>>> import numpy as np
>>> import numpy.linalg as la
>>> np.set_printoptions(precision=2, suppress=True, linewidth=140)
>>> mat = np.array([[2.0, 2.0, -8.0, 7.0],
...     [-2.0, 7.0, -16.0, 14.0],
...     [-2.0, 11.0, -20.0, 14.0],
...     [-2.0, 10.0, -16.0, 11.0]])
>>> proj = np.triu(np.array([[0, 1, 1, 2], [2, 1, 0, 2], [2, 1, 2, 2], [0, 0, 1, 2]]), 1) + np.eye(4)
>>> M2 = proj @ mat @ la.inv(proj)
>>> round(float(la.det(M2)), 2)
144.0
>>> proj @ mat - mat @ proj
array([[ -8.,  36., -70.,  58.],
       [ -4.,  22., -30.,  44.],
       [ -4.,  22., -30.,  44.],
       [  0.,   2.,   2.,  16.]])
>>> np.round(np.poly(M2), 2) + 0
array([  1.,   0., -25.,   0., 144.])
>>> ang = np.radians(72)
>>> r_ = np.eye(4)
>>> r_[1, 1] = r_[3, 3] = np.cos(ang)
>>> r_[1, 3], r_[3, 1] = -np.sin(ang), np.sin(ang)
>>> r_
array([[ 1.  ,  0.  ,  0.  ,  0.  ],
       [ 0.  ,  0.31,  0.  , -0.95],
       [ 0.  ,  0.  ,  1.  ,  0.  ],
       [ 0.  ,  0.95,  0.  ,  0.31]])
>>> M2 = mat @ r_.T
>>> np.allclose(la.norm(mat, axis=1), la.norm(M2, axis=1))
True
>>> np.abs(M2 - mat).max(axis=0)
array([ 0.  , 20.92,  0.  ,  3.02])
>>> np.allclose(mat @ mat.T, M2 @ M2.T)
True
>>> np.round(la.det(r_), 2), np.round(np.trace(r_), 2)
(np.float64(1.0), np.float64(2.62))
>>> np.unravel_index(np.abs(mat).argmax(), mat.shape)
(np.int64(2), np.int64(2))
>>> np.abs(mat).max()
np.float64(20.0)
>>> mat.shape
(4, 4)
>>> mat.mean(axis=0)
array([ -1. ,   7.5, -15. ,  11.5])
>>> mat - mat[0]
array([[  0.,   0.,   0.,   0.],
       [ -4.,   5.,  -8.,   7.],
       [ -4.,   9., -12.,   7.],
       [ -4.,   8.,  -8.,   4.]])
>>> vec = np.array([2, -2, -2, -2])
>>> y = mat @ vec
>>> b, lr = np.zeros(4), 1 / la.norm(mat, 2) ** 2
>>> for i in range(20):
...     b -= lr * mat.T @ (mat @ b - y)
...     if i % 5 == 0: print(i, round(la.norm(mat @ b - y), 2))
... 
0 8.12
5 7.85
10 7.59
15 7.35
>>> round(float(la.cond(mat)), 2)
118.32
>>> q = mat.astype(float).copy()
>>> for j in range(4):
...     q[:, j] -= q[:, :j] @ (q[:, :j].T @ q[:, j])
...     q[:, j] /= la.norm(q[:, j])
... 
>>> q
array([[ 0.5 ,  0.83, -0.22,  0.12],
       [-0.5 ,  0.05, -0.83,  0.25],
       [-0.5 ,  0.44,  0.11, -0.74],
       [-0.5 ,  0.34,  0.5 ,  0.62]])
>>> np.round(q.T @ q, 2) + 0
array([[1., 0., 0., 0.],
       [0., 1., 0., 0.],
       [0., 0., 1., 0.],
       [0., 0., 0., 1.]])
>>> np.round(q.T @ mat, 2) + 0
array([[  4.  , -13.  ,  22.  , -16.  ],
       [  0.  ,  10.25, -21.66,  16.4 ],
       [  0.  ,   0.  ,   4.76,  -6.05],
       [  0.  ,   0.  ,   0.  ,   0.74]])
>>> M2 = np.array([[1, 0, -2, -1, 5, 4, 0, 1, 2, -5, 1],
...     [2, 3, -5, 2, -5, 3, 5, 0, -5, 1, -2],
...     [5, 0, 3, -2, -3, 0, 2, -2, 1, -5, 0],
...     [-1, -5, 1, -1, -4, 3, 2, -5, 0, -2, 1],
...     [5, 1, 3, -1, -4, -4, 0, 1, -2, 2, -1],
...     [-3, 0, -2, 0, -5, -5, 1, 4, 3, 4, -3],
...     [5, 2, -4, -2, 1, -5, -1, 2, 1, 2, 0],
...     [-5, 3, -3, 3, -3, 3, 0, 1, -3, -5, -2],
...     [-2, -4, -5, -5, -5, 3, -3, 4, -5, -3, 1],
...     [5, -2, 5, 0, 1, -2, 0, 3, 1, -5, 2],
...     [-4, -5, 4, 1, 0, -2, -4, -5, -2, 0, 1]])
>>> X = M2 + M2.T
>>> X
array([[  2,   2,   3,  -2,  10,   1,   5,  -4,   0,   0,  -3],
       [  2,   6,  -5,  -3,  -4,   3,   7,   3,  -9,  -1,  -7],
       [  3,  -5,   6,  -1,   0,  -2,  -2,  -5,  -4,   0,   4],
       [ -2,  -3,  -1,  -2,  -5,   3,   0,  -2,  -5,  -2,   2],
       [ 10,  -4,   0,  -5,  -8,  -9,   1,  -2,  -7,   3,  -1],
       [  1,   3,  -2,   3,  -9, -10,  -4,   7,   6,   2,  -5],
       [  5,   7,  -2,   0,   1,  -4,  -2,   2,  -2,   2,  -4],
       [ -4,   3,  -5,  -2,  -2,   7,   2,   2,   1,  -2,  -7],
       [  0,  -9,  -4,  -5,  -7,   6,  -2,   1, -10,  -2,  -1],
       [  0,  -1,   0,  -2,   3,   2,   2,  -2,  -2, -10,   2],
       [ -3,  -7,   4,   2,  -1,  -5,  -4,  -7,  -1,   2,   2]])
>>> u, g = X[1], X[8]
>>> u @ u
np.int64(288)
>>> p = (u @ g) / (u @ u) * u
>>> la.matrix_rank(np.outer(u, g))
np.int64(1)
>>> round(float((g - p) @ u), 2)
-0.0
>>> M2 = X / la.norm(X, axis=1, keepdims=True)
>>> gram = M2 @ M2.T
>>> gram[6]
array([ 0.12,  0.43, -0.29, -0.49,  0.32,  0.46,  1.  ,  0.02, -0.3 , -0.34, -0.41])
>>> np.argwhere(np.triu(np.abs(gram) > 0.95, 1))
array([], shape=(0, 2), dtype=int64)
>>> la.norm(M2, axis=1)
array([1., 1., 1., 1., 1., 1., 1., 1., 1., 1., 1.])
>>> (gram - 2 * np.eye(11)).round(6).argmax(axis=1)
array([ 9,  7, 10,  8,  2,  6,  5,  1,  3,  3,  2])
>>> w, vecs = la.eigh(X)
>>> vec = np.array([6, 4, 3, -9, 8, -1, 5, 8, -1, 8, 3])
>>> la.eigvalsh(X[1:, 1:])
array([-24.32, -21.52,  -8.85,  -5.73,  -5.36,  -2.79,   2.5 ,   3.87,  11.94,  24.26])
>>> np.abs(X).sum(axis=1).max(), round(np.abs(w).max(), 2)
(np.int64(52), np.float64(24.75))
>>> def softmax(z):
...     e = np.exp(z - z.max(axis=-1, keepdims=True))
...     return e / e.sum(axis=-1, keepdims=True)
... 
>>> softmax(X).sum(axis=1)
array([1., 1., 1., 1., 1., 1., 1., 1., 1., 1., 1.])
>>> np.round(softmax(10 * X[4]), 2) + 0
array([1., 0., 0., 0., 0., 0., 0., 0., 0., 0., 0.])
>>> scores = X @ X.T / np.sqrt(11)
>>> np.round(softmax(scores + np.triu(np.full(scores.shape, -np.inf), 1)), 2) + 0
array([[1., 0., 0., 0., 0., 0., 0., 0., 0., 0., 0.],
       [0., 1., 0., 0., 0., 0., 0., 0., 0., 0., 0.],
       [0., 0., 1., 0., 0., 0., 0., 0., 0., 0., 0.],
       [0., 0., 0., 1., 0., 0., 0., 0., 0., 0., 0.],
       [0., 0., 0., 0., 1., 0., 0., 0., 0., 0., 0.],
       [0., 0., 0., 0., 0., 1., 0., 0., 0., 0., 0.],
       [0., 0., 0., 0., 0., 0., 1., 0., 0., 0., 0.],
       [0., 0., 0., 0., 0., 0., 0., 1., 0., 0., 0.],
       [0., 0., 0., 0., 0., 0., 0., 0., 1., 0., 0.],
       [0., 0., 0., 0., 0., 0., 0., 0., 0., 1., 0.],
       [0., 0., 0., 0., 0., 0., 0., 0., 0., 0., 1.]])
>>> np.round(softmax(scores)[4] @ X, 2) + 0
array([10., -4.,  0., -5., -8., -9.,  1., -2., -7.,  3., -1.])
>>> np.round(softmax(scores), 2) + 0
array([[1., 0., 0., 0., 0., 0., 0., 0., 0., 0., 0.],
       [0., 1., 0., 0., 0., 0., 0., 0., 0., 0., 0.],
       [0., 0., 1., 0., 0., 0., 0., 0., 0., 0., 0.],
       [0., 0., 0., 0., 0., 0., 0., 0., 1., 0., 0.],
       [0., 0., 0., 0., 1., 0., 0., 0., 0., 0., 0.],
       [0., 0., 0., 0., 0., 1., 0., 0., 0., 0., 0.],
       [0., 0., 0., 0., 0., 0., 1., 0., 0., 0., 0.],
       [0., 0., 0., 0., 0., 0., 0., 1., 0., 0., 0.],
       [0., 0., 0., 0., 0., 0., 0., 0., 1., 0., 0.],
       [0., 0., 0., 0., 0., 0., 0., 0., 0., 1., 0.],
       [0., 0., 0., 0., 0., 0., 0., 0., 0., 0., 1.]])
